$ python -q
>>> import numpy as np
>>> np.set_printoptions(precision=2, suppress=True, linewidth=160)
>>> rnd = lambda a: np.round(a, 2) + 0
>>> feats = np.load("test12.npy")
>>> print(feats)
[[-9  9  0  0]
 [-6  3  0  0]
 [-3  3 -9  9]
 [-2  1 -6  3]]
>>> print(rnd(np.linalg.svd(feats, compute_uv=False)))
[16.84 12.08  2.23  1.6 ]
>>> print(feats.mean(axis=0))
[-5.    4.   -3.75  3.  ]
>>> feats[:, 4]
Traceback (most recent call last):
  File "<python-input-7>", line 1, in <module>
    feats[:, 4]
    ~~~~~^^^^^^
IndexError: index 4 is out of bounds for axis 1 with size 4
>>> print(rnd(np.linalg.norm(feats)))
20.9
>>> print(feats - feats[0])
[[ 0  0  0  0]
 [ 3 -6  0  0]
 [ 6 -6 -9  9]
 [ 7 -8 -6  3]]
>>> print(feats.sum(axis=0))
[-20  16 -15  12]
>>> feats[4]
Traceback (most recent call last):
  File "<python-input-11>", line 1, in <module>
    feats[4]
    ~~~~~^^^
IndexError: index 4 is out of bounds for axis 0 with size 4
>>> print(np.abs(feats).max())
9
>>> print(feats.sum(axis=1))
[ 0 -3  0 -4]
>>> print(np.unravel_index(np.abs(feats).argmax(), feats.shape))
(np.int64(0), np.int64(0))
>>> gram = feats.T @ feats
>>> print(np.diag(gram))
[130 100 117  90]
>>> print(rnd(np.linalg.eigvalsh(gram)[::-1]))
[283.46 145.98   4.99   2.57]
>>> print(rnd(np.linalg.svd(feats, compute_uv=False) ** 2))
[283.46 145.98   4.99   2.57]
>>> rng = np.random.default_rng(22)
>>> z = rng.permutation(4)
>>> A2 = feats[:, z] * rng.choice([-1, 1], 4)
>>> print(A2)
[[-9  0  9  0]
 [-3  0  6  0]
 [-3 -9  3 -9]
 [-1 -6  2 -3]]
>>> left, _, Vt = np.linalg.svd(feats.T @ A2)
>>> print(z)
[1 2 0 3]
>>> print(rnd(np.linalg.lstsq(feats, A2)[0]))
[[ 0.  0. -1.  0.]
 [-1.  0.  0.  0.]
 [ 0.  1.  0.  0.]
 [ 0.  0.  0. -1.]]
>>> f = np.array([-2, -2])
>>> print(np.array([np.convolve(row, f, "same") for row in feats]))
[[ 18   0 -18   0]
 [ 12   6  -6   0]
 [  6   0  12   0]
 [  4   2  10   6]]
>>> print(np.cross(feats[2, :3], feats[3, :3]))
[-9  0  3]
>>> print(np.correlate(feats[2], feats[3], "full"))
[ -9  27 -48  90 -69  27 -18]
>>> proj = np.triu(np.array([[-3, -3, -3, -3], [1, 0, -2, 0], [3, 2, 2, 1], [0, 1, 2, 2]]), 1) + np.eye(4)
>>> A2 = proj @ feats @ np.linalg.inv(proj)
>>> print(np.trace(A2), np.trace(feats))
-12.0 -12
>>> print(rnd(np.poly(A2)))
[  1.  12.  90. 324. 729.]
>>> print(proj @ feats - feats @ proj)
[[ 33. -48.  36. -63.]
 [  6. -24.   6. -36.]
 [ -2.  -8.  -9.   3.]
 [  0.  -6.  -4.   0.]]
>>> mat = rng.normal(size=(11, 3))
>>> mat = 3 * mat / np.linalg.norm(mat, axis=1, keepdims=True)
>>> print(rnd(mat))
[[ 1.84 -2.04  1.2 ]
 [ 2.55 -0.72 -1.41]
 [ 0.56  1.45  2.57]
 [ 1.42  2.54 -0.72]
 [-1.17 -2.3  -1.54]
 [-0.79  0.42 -2.86]
 [ 2.35 -0.3  -1.85]
 [-1.06  2.8   0.23]
 [-1.19 -1.27  2.44]
 [-0.89  1.84  2.2 ]
 [-2.59  1.5  -0.23]]
>>> Q, Rm = np.linalg.qr(mat)
>>> print(rnd(np.trace(Q @ Q.T)))
3.0
>>> print(rnd(Q @ Rm))
[[ 1.84 -2.04  1.2 ]
 [ 2.55 -0.72 -1.41]
 [ 0.56  1.45  2.57]
 [ 1.42  2.54 -0.72]
 [-1.17 -2.3  -1.54]
 [-0.79  0.42 -2.86]
 [ 2.35 -0.3  -1.85]
 [-1.06  2.8   0.23]
 [-1.19 -1.27  2.44]
 [-0.89  1.84  2.2 ]
 [-2.59  1.5  -0.23]]
>>> print(rnd(abs(Rm[0, 0])), rnd(np.linalg.norm(mat[:, 0])))
5.45 5.45
>>> print(rnd(Q.T @ Q))
[[1. 0. 0.]
 [0. 1. 0.]
 [0. 0. 1.]]
>>> F = np.loadtxt("layer8.csv", delimiter=",")
>>> print(F)
[[ 1. -3. -3. -5.  5.]
 [ 5.  1. -3. -3. -5.]
 [-5.  5.  1. -3. -3.]
 [-3. -5.  5.  1. -3.]
 [-3. -3. -5.  5.  1.]]
>>> print((F + F.T) / 2)
[[ 1.  1. -4. -4.  1.]
 [ 1.  1.  1. -4. -4.]
 [-4.  1.  1.  1. -4.]
 [-4. -4.  1.  1.  1.]
 [ 1. -4. -4.  1.  1.]]
>>> assert F == F.T
Traceback (most recent call last):
  File "<python-input-46>", line 1, in <module>
    assert F == F.T
           ^^^^^^^^
ValueError: The truth value of an array with more than one element is ambiguous. Use a.any() or a.all()
>>> print(np.allclose(F, F.T))
False
>>> print(rnd(np.linalg.det(F)))
-28400.0
